$ python3 -q
>>> import numpy as np
>>> np.set_printoptions(precision=3, suppress=True, linewidth=100)
>>> mat = np.load("arr.npy")
>>> mat
array([[ 0,  0],
       [ 1,  1],
       [ 1,  1],
       [-1, -1],
       [-1, -1],
       [ 1,  1]])
>>> np.allclose(mat[:-1].T @ np.linalg.lstsq(mat[:-1].T, mat[-1])[0], mat[-1])
True
>>> np.abs(np.diag(np.linalg.qr(mat)[1])) > 1e-9
array([ True, False])
>>> np.linalg.lstsq(mat[:-1].T, mat[-1])[2]
np.int32(1)
>>> np.unique(mat.round(6), axis=0).shape
(3, 2)
>>> round(np.trace(np.linalg.pinv(mat) @ mat), 3)
np.float64(1.0)
>>> mat @ np.linalg.pinv(mat) @ mat
array([[ 0.,  0.],
       [ 1.,  1.],
       [ 1.,  1.],
       [-1., -1.],
       [-1., -1.],
       [ 1.,  1.]])
>>> rk = np.linalg.matrix_rank(mat)
>>> rk
np.int64(1)
>>> N = np.linalg.svd(mat)[2][rk:].T
>>> N.shape
(2, 1)
>>> [int(np.linalg.matrix_rank(np.delete(mat, i, axis=0))) for i in range(6)]
[1, 1, 1, 1, 1, 1]
>>> np.linalg.matrix_rank(mat.T @ mat), np.linalg.matrix_rank(mat @ mat.T)
(np.int64(1), np.int64(1))
>>> mat @ N
array([[0.],
       [0.],
       [0.],
       [0.],
       [0.],
       [0.]])
>>> [int(np.linalg.matrix_rank(mat[:i])) for i in range(1, len(mat) + 1)]
[0, 1, 1, 1, 1, 1]
>>> [round(float(x), 3) for x in np.linalg.svd(mat, compute_uv=False)[:3]]
[3.162, 0.0]
>>> np.linalg.cond(mat) > 100
np.True_
>>> np.round(np.linalg.norm(mat, 2) / np.linalg.norm(mat), 3)
np.float64(1.0)
>>> left, sigma, Vh = np.linalg.svd(mat)
>>> sigma.round(3) + 0
array([3.162, 0.   ])
>>> np.argmax(sigma[:-1] / (sigma[1:] + 1e-6)) + 1
np.int64(1)
>>> other = left[:, :1] @ np.diag(sigma[:1]) @ Vh[:1]
>>> np.linalg.matrix_rank(mat, rtol=0.05)
np.int64(1)
>>> ang = np.radians(15)
>>> R = np.eye(2)
>>> R[1, 1] = R[0, 0] = np.cos(ang)
>>> R[1, 0], R[0, 1] = -np.sin(ang), np.sin(ang)
>>> R
array([[ 0.966,  0.259],
       [-0.259,  0.966]])
>>> other = mat @ R.T
>>> np.round(np.linalg.svd(mat, compute_uv=False), 3) + 0, np.round(np.linalg.svd(other, compute_uv=False), 3) + 0
(array([3.162, 0.   ]), array([3.162, 0.   ]))
>>> np.allclose(np.linalg.norm(mat, axis=1), np.linalg.norm(other, axis=1))
True
>>> F = np.array([[2, -4, 2, 1, 2, 2],
...     [0, -2, 1, 0, 2, 2],
...     [1, -4, 2, 2, 0, 1],
...     [1, 0, 0, 1, 0, 0]])
>>> w1 = np.array([[1, 5], [0, 3], [2, 1], [0, 3], [3, 3], [1, 1]])
>>> b = np.array([-4, -6])
>>> act = np.maximum(F @ w1 + b, 0)
>>> act
array([[10,  5],
       [ 6,  0],
       [ 2,  0],
       [ 0,  2]])
>>> np.linalg.matrix_rank(act)
np.int64(2)
>>> (act > 0).astype(int)
array([[1, 1],
       [1, 0],
       [1, 0],
       [0, 1]])
>>> (act > 0).mean(axis=0)
array([0.75, 0.5 ])
>>> basis = np.array([[-2, 0, 2], [1, 0, -1]])
>>> (act @ basis).round(6).argmax(axis=1)
array([2, 2, 2, 0])
>>> w1 @ basis
array([[ 3,  0, -3],
       [ 3,  0, -3],
       [-3,  0,  3],
       [ 3,  0, -3],
       [-3,  0,  3],
       [-1,  0,  1]])
>>> other = F[0, 0] * F[1:] - np.outer(F[1:, 0], F[0])
>>> other
array([[ 0, -4,  2,  0,  4,  4],
       [ 0, -4,  2,  3, -2,  0],
       [ 0,  4, -2,  1, -2, -2]])
>>> F[:, 0] / F[0, 0]
array([1. , 0. , 0.5, 0.5])
>>> np.flatnonzero(~other.round(6).any(axis=1))
array([], dtype=int64)
>>> F @ F
Traceback (most recent call last):
  File "<python-input-49>", line 1, in <module>
    F @ F
    ~~^~~
ValueError: matmul: Input operand 1 has a mismatch in its core dimension 0, with gufunc signature (n?,k),(k,m?)->(n?,m?) (size 4 is different from 6)
>>> G = F.T @ F
>>> np.trace(G), (F ** 2).sum()
(np.int64(74), np.int64(74))
>>> np.linalg.svd(F, compute_uv=False) ** 2
array([64.905,  6.742,  1.943,  0.41 ])
>>> (F @ F.T).shape
(4, 4)
>>> G
array([[  6, -12,   6,   5,   4,   5],
       [-12,  36, -18, -12, -12, -16],
       [  6, -18,   9,   6,   6,   8],
       [  5, -12,   6,   6,   2,   4],
       [  4, -12,   6,   2,   8,   8],
       [  5, -16,   8,   4,   8,   9]])
>>> np.round(np.linalg.eigvalsh(G)[::-1], 3) + 0
array([64.905,  6.742,  1.943,  0.41 ,  0.   ,  0.   ])
>>> np.linalg.matrix_rank(G)
np.int64(4)
>>> other = np.array([[0, -1], [-3, -3], [3, 3], [-1, 3], [0, 3], [0, 3]])
>>> F @ other
array([[17, 31],
       [ 9, 21],
       [16, 26],
       [-1,  2]])
>>> np.einsum("ij->j", F)
array([  4, -10,   5,   4,   4,   5])
>>> W0 = np.loadtxt("out4.csv", delimiter=",")
>>> W0
array([[ 3.606,  2.532,  0.487,  6.963,  1.477],
       [ 1.092,  3.952, -5.235, -3.22 ,  4.248],
       [-5.142,  1.776,  1.127,  2.05 ,  3.919],
       [-3.246, -4.271, -6.225,  1.152, -0.078],
       [ 3.384, -5.378,  3.533, -1.393,  5.078]])
>>> rng = np.random.default_rng(505)
>>> labels = rng.permutation(5)
>>> labels
array([4, 2, 3, 0, 1])
>>> other = W0[labels][:, labels]
>>> np.diag(other)
array([5.078, 1.127, 1.152, 3.606, 3.952])
>>> other
array([[ 5.078,  3.533, -1.393,  3.384, -5.378],
       [ 3.919,  1.127,  2.05 , -5.142,  1.776],
       [-0.078, -6.225,  1.152, -3.246, -4.271],
       [ 1.477,  0.487,  6.963,  3.606,  2.532],
       [ 4.248, -5.235, -3.22 ,  1.092,  3.952]])
>>> K = np.array([[0.2, 0.2, 0.0, 0.2, 0.2, 0.2],
...     [0.0, 1.0, 0.0, 0.0, 0.0, 0.0],
...     [0.0, 0.0, 0.5, 0.0, 0.5, 0.0],
...     [0.5, 0.0, 0.0, 0.5, 0.0, 0.0],
...     [0.0, 0.0, 0.0, 0.0, 1.0, 0.0],
...     [0.2, 0.0, 0.2, 0.2, 0.2, 0.2]])
>>> left, sigma, Vh = np.linalg.svd(K)
>>> evecs = Vh[:(sigma > 1e-8).sum()]
>>> x0 = K[3] + -1 * K[1] + rng.integers(2) * np.eye(6)[3]
>>> x0
array([ 0.5, -1. ,  0. ,  1.5,  0. ,  0. ])
>>> np.linalg.matrix_rank(np.vstack([K, x0]))
np.int64(6)
>>> np.diag(evecs.T @ evecs)
array([0.5, 1. , 1. , 0.5, 1. , 1. ])
>>> np.round(evecs.T @ evecs, 3) + 0
array([[0.5, 0. , 0. , 0.5, 0. , 0. ],
       [0. , 1. , 0. , 0. , 0. , 0. ],
       [0. , 0. , 1. , 0. , 0. , 0. ],
       [0.5, 0. , 0. , 0.5, 0. , 0. ],
       [0. , 0. , 0. , 0. , 1. , 0. ],
       [0. , 0. , 0. , 0. , 0. , 1. ]])
>>> np.allclose(evecs.T @ evecs @ x0, x0)
False
>>> np.round(np.linalg.norm(x0 - evecs.T @ evecs @ x0), 3)
np.float64(0.707)
>>> labels = rng.permutation(6)
>>> labels
array([0, 3, 2, 5, 1, 4])
>>> other = K[labels][:, labels]
>>> round(np.linalg.det(other), 3), round(np.linalg.det(K[labels]), 3)
(np.float64(0.0), np.float64(0.0))
>>> np.round(np.sort(np.abs(np.linalg.eigvals(other))), 3) + 0
array([0.  , 0.13, 0.5 , 0.77, 1.  , 1.  ])
>>> np.linalg.lstsq(K[:-1].T, K[-1])[2]
np.int32(5)
>>> np.unique(K.round(6), axis=0).shape
(6, 6)
>>> np.round(K @ np.linalg.pinv(K) @ K, 3) + 0
array([[0.2, 0.2, 0. , 0.2, 0.2, 0.2],
       [0. , 1. , 0. , 0. , 0. , 0. ],
       [0. , 0. , 0.5, 0. , 0.5, 0. ],
       [0.5, 0. , 0. , 0.5, 0. , 0. ],
       [0. , 0. , 0. , 0. , 1. , 0. ],
       [0.2, 0. , 0.2, 0.2, 0.2, 0.2]])
>>> rk = np.linalg.matrix_rank(K)
>>> rk
np.int64(5)
>>> N = np.linalg.svd(K)[2][rk:].T
>>> np.linalg.matrix_rank(K.T @ K), np.linalg.matrix_rank(K @ K.T)
(np.int64(5), np.int64(5))
>>> [int(np.linalg.matrix_rank(K[:i])) for i in range(1, len(K) + 1)]
[1, 2, 3, 4, 5, 5]
>>> E = (rng.random((6, 6)) < 0.3) + np.eye(6)
>>> E /= E.sum(axis=1, keepdims=True)
>>> E
array([[0.5  , 0.   , 0.   , 0.   , 0.   , 0.5  ],
       [0.5  , 0.5  , 0.   , 0.   , 0.   , 0.   ],
       [0.   , 0.   , 1.   , 0.   , 0.   , 0.   ],
       [0.   , 0.   , 0.   , 1.   , 0.   , 0.   ],
       [0.   , 0.   , 0.   , 0.   , 1.   , 0.   ],
       [0.   , 0.   , 0.333, 0.333, 0.   , 0.333]])
>>> np.count_nonzero(E)
np.int64(10)
>>> E.shape
(6, 6)
>>> E.sum(axis=0)
array([1.   , 0.5  , 1.333, 1.333, 1.   , 0.833])
>>> E.mean(axis=0)
array([0.167, 0.083, 0.222, 0.222, 0.167, 0.139])
>>> data = np.load("data.npy")
>>> data
array([[-4.,  0.,  0.,  0.,  0.],
       [ 0.,  2., -1., -1., -1.],
       [ 0.,  0.,  1., -1.,  1.],
       [ 0., -1., -2.,  2., -1.],
       [ 0.,  1.,  0.,  0.,  2.]])
>>> r0 = np.array([8, 2])
>>> np.convolve(W0[3], r0)
array([-25.968, -40.657, -58.337,  -3.236,   1.677,  -0.157])
>>> np.cross(W0[3, :3], W0[4, :3])
array([-48.564,  -9.594,  31.908])
>>> other = mat + rng.integers(-2, 3, (6, 1)) @ rng.integers(-2, 3, (1, 2))
>>> other
array([[-2, -1],
       [-3, -1],
       [-1,  0],
       [ 3,  1],
       [-5, -3],
       [-1,  0]])
>>> other - mat
array([[-2, -1],
       [-4, -2],
       [-2, -1],
       [ 4,  2],
       [-4, -2],
       [-2, -1]])
>>> np.abs(other - mat).sum(axis=1)
array([3, 6, 3, 6, 6, 3])
>>> np.round(np.linalg.svd(other - mat, compute_uv=False), 3) + 0
array([8.66, 0.  ])
>>> np.linalg.matrix_rank(other - mat, tol=1e-8)
np.int64(1)
>>> M = np.loadtxt("w.csv", delimiter=",")
>>> M
array([[ 1.726, -1.233,  0.417, -2.08 ],
       [ 1.582, -0.008, -2.408,  0.835],
       [ 1.582, -0.372,  1.69 ,  1.872],
       [ 1.007,  2.71 ,  0.415, -0.688]])
>>> (M + M.T) / 2
array([[ 1.726,  0.175,  0.999, -0.537],
       [ 0.175, -0.008, -1.39 ,  1.772],
       [ 0.999, -1.39 ,  1.69 ,  1.143],
       [-0.537,  1.772,  1.143, -0.688]])
>>> assert M == M.T
Traceback (most recent call last):
  File "<python-input-112>", line 1, in <module>
    assert M == M.T
           ^^^^^^^^
ValueError: The truth value of an array with more than one element is ambiguous. Use a.any() or a.all()
>>> (M - M.T) / 2
array([[ 0.   , -1.408, -0.583, -1.543],
       [ 1.408,  0.   , -1.018, -0.937],
       [ 0.583,  1.018,  0.   ,  0.729],
       [ 1.543,  0.937, -0.729,  0.   ]])
>>> np.linalg.determinant(M)
Traceback (most recent call last):
  File "<python-input-114>", line 1, in <module>
    np.linalg.determinant(M)
    ^^^^^^^^^^^^^^^^^^^^^
AttributeError: module 'numpy.linalg' has no attribute 'determinant'
>>> np.round(np.linalg.det(M), 3)
np.float64(-81.0)
